% python3 -q
>>> import numpy as np
>>> import numpy.linalg as la
>>> np.set_printoptions(precision=2, suppress=True, linewidth=100)
>>> rd = lambda a: np.round(a, 2) + 0
>>> rng = np.random.default_rng(55)
>>> m1 = (rng.random((10, 10)) < 0.3) + np.eye(10)
>>> m1 /= m1.sum(axis=1, keepdims=True)
>>> rd(m1)
array([[0.25, 0.  , 0.25, 0.25, 0.  , 0.  , 0.  , 0.  , 0.25, 0.  ],
       [0.  , 0.33, 0.33, 0.  , 0.33, 0.  , 0.  , 0.  , 0.  , 0.  ],
       [0.  , 0.  , 0.5 , 0.25, 0.  , 0.  , 0.  , 0.25, 0.  , 0.  ],
       [0.  , 0.  , 0.  , 0.33, 0.  , 0.  , 0.33, 0.  , 0.  , 0.33],
       [0.  , 0.  , 0.  , 0.25, 0.25, 0.  , 0.  , 0.  , 0.25, 0.25],
       [0.  , 0.2 , 0.2 , 0.  , 0.  , 0.4 , 0.  , 0.  , 0.  , 0.2 ],
       [0.  , 0.  , 0.  , 0.  , 0.  , 0.  , 0.33, 0.33, 0.33, 0.  ],
       [0.  , 0.  , 0.  , 0.  , 0.33, 0.  , 0.  , 0.67, 0.  , 0.  ],
       [0.  , 0.  , 0.  , 0.  , 0.  , 0.  , 0.5 , 0.  , 0.5 , 0.  ],
       [0.  , 0.  , 0.  , 0.  , 0.  , 0.  , 0.  , 0.  , 0.  , 1.  ]])
>>> w1 = np.array([[0, -3],
...     [-2, 3],
...     [3, 1],
...     [1, -3],
...     [1, -2],
...     [3, 1],
...     [-2, 2],
...     [3, -3],
...     [3, 0],
...     [1, 2]])
>>> beta = np.array([1, 1])
>>> act = np.maximum(m1 @ w1 + beta, 0)
>>> (act > 0).mean(axis=0)
array([1. , 0.7])
>>> basis = np.array([[2, 2, 3], [3, 3, 1]])
>>> rd(act @ basis)
array([[ 5.5 ,  5.5 ,  8.25],
       [ 8.33,  8.33,  6.67],
       [ 7.  ,  7.  , 10.5 ],
       [ 6.  ,  6.  ,  4.33],
       [ 5.75,  5.75,  7.75],
       [13.  , 13.  , 10.4 ],
       [ 6.67,  6.67,  7.67],
       [ 6.67,  6.67, 10.  ],
       [ 9.  ,  9.  ,  6.5 ],
       [13.  , 13.  ,  9.  ]])
>>> feats = np.array([[3, 3, -2], [-1, -1, 3], [0, 3, -3]])
>>> feats
array([[ 3,  3, -2],
       [-1, -1,  3],
       [ 0,  3, -3]])
>>> A2 = np.array([[1, 5], [-3, 1]])
>>> basis = np.kron(A2, feats)
>>> la.matrix_rank(basis)
np.int64(6)
>>> basis.shape
(6, 6)
>>> rd(la.norm(basis, 2)), rd(la.norm(A2, 2) * la.norm(feats, 2))
(np.float64(33.93), np.float64(33.93))
